% python3 -q
>>> import numpy as np
>>> from numpy import linalg as LA
>>> np.set_printoptions(precision=1, suppress=True, linewidth=140, sign=" ")
>>> tidy = lambda a: np.round(a, 1) + 0
>>> feats = np.array([[-1.3, 1.3, 1.6, 1.6, -2.3, 4.4, -6.9, 0.2],
...     [-5.1, 0.7, -0.4, -0.9, -3.7, -4.2, 1.2, 3.5],
...     [1.9, -3.8, 0.9, 3.1, -4.1, -1.3, 0.2, -5.6],
...     [0.2, 0.3, -4.3, -5.0, -0.6, 0.6, -1.8, -4.5]])
>>> ang = np.radians(72)
>>> Rm = np.eye(8)
>>> Rm[5, 5] = Rm[4, 4] = np.cos(ang)
>>> Rm[5, 4], Rm[4, 5] = -np.sin(ang), np.sin(ang)
>>> print(tidy(Rm))
[[ 1.   0.   0.   0.   0.   0.   0.   0. ]
 [ 0.   1.   0.   0.   0.   0.   0.   0. ]
 [ 0.   0.   1.   0.   0.   0.   0.   0. ]
 [ 0.   0.   0.   1.   0.   0.   0.   0. ]
 [ 0.   0.   0.   0.   0.3  1.   0.   0. ]
 [ 0.   0.   0.   0.  -1.   0.3  0.   0. ]
 [ 0.   0.   0.   0.   0.   0.   1.   0. ]
 [ 0.   0.   0.   0.   0.   0.   0.   1. ]]
>>> B = feats @ Rm.T
>>> np.allclose(feats @ feats.T, B @ B.T)
True
>>> tidy(LA.svd(feats, compute_uv=False)), tidy(LA.svd(B, compute_uv=False))
(array([ 10. ,   9. ,   8.1,   7.3]), array([ 10. ,   9. ,   8.1,   7.3]))
>>> tidy(B)
array([[-1.3,  1.3,  1.6,  1.6,  3.5,  3.5, -6.9,  0.2],
       [-5.1,  0.7, -0.4, -0.9, -5.1,  2.2,  1.2,  3.5],
       [ 1.9, -3.8,  0.9,  3.1, -2.5,  3.5,  0.2, -5.6],
       [ 0.2,  0.3, -4.3, -5. ,  0.4,  0.8, -1.8, -4.5]])
>>> print(tidy(np.abs(B - feats).max(axis=0)))
[ 0.   0.   0.   0.   5.8  6.4  0.   0. ]
>>> print(np.allclose(LA.norm(feats, axis=1), LA.norm(B, axis=1)))
True
>>> W = np.array([[-9, 0, 6],
...     [3, 0, -3],
...     [-2, -9, -7],
...     [4, 8, 9],
...     [5, 3, 9],
...     [-3, -5, 3],
...     [8, -2, 8],
...     [4, 4, -7]])
>>> beta = np.array([0, 1, 3])
>>> act = np.maximum(feats @ W + beta, 0)
>>> tidy((act > 0).mean(axis=0))
array([ 0.2,  0.2,  0.5])
>>> (act > 0).astype(int)
array([[ 0,  0,  0],
       [ 1,  1,  0],
       [ 0,  0,  1],
       [ 0,  0,  1]])
>>> tidy(act)
array([[  0. ,   0. ,   0. ],
       [ 62.9,  18.9,   0. ],
       [  0. ,   0. ,  47.4],
       [  0. ,   0. ,   1.9]])
>>> W2 = np.array([[0, 2], [0, 3], [1, 2]])
>>> tidy(act @ W2)
array([[   0. ,    0. ],
       [   0. ,  182.5],
       [  47.4,   94.8],
       [   1.9,    3.8]])
>>> print((act @ W2).round(6).argmax(axis=1))
[ 0  1  1  1]
>>> tidy(act @ LA.pinv(act) @ act)
array([[  0. ,   0. ,   0. ],
       [ 62.9,  18.9,   0. ],
       [  0. ,   0. ,  47.4],
       [  0. ,   0. ,   1.9]])
>>> np.allclose(act[:-1].T @ LA.lstsq(act[:-1].T, act[-1])[0], act[-1])
True
>>> np.abs(np.diag(LA.qr(act)[1])) > 1e-9
array([ True, False,  True])
>>> B = feats / LA.norm(feats, axis=1, keepdims=True)
>>> G = B @ B.T
>>> tidy(G)
array([[ 1. , -0.2,  0. ,  0. ],
       [-0.2,  1. , -0.2, -0.2],
       [ 0. , -0.2,  1. ,  0.1],
       [ 0. , -0.2,  0.1,  1. ]])
>>> np.argwhere(np.triu(np.abs(G) > 0.95, 1))
array([], shape=(0, 2), dtype=int64)
>>> rng = np.random.default_rng(9353)
>>> B = feats + rng.integers(-2, 3, (4, 1)) @ rng.integers(-2, 3, (1, 8))
>>> tidy(B)
array([[-0.3, -0.7,  2.6, -0.4, -1.3,  4.4, -8.9,  2.2],
       [-6.1,  2.7, -1.4,  1.1, -4.7, -4.2,  3.2,  1.5],
       [ 2.9, -5.8,  1.9,  1.1, -3.1, -1.3, -1.8, -3.6],
       [ 2.2, -3.7, -2.3, -9. ,  1.4,  0.6, -5.8, -0.5]])
>>> LA.matrix_rank(B - feats, tol=1e-8)
np.int64(1)
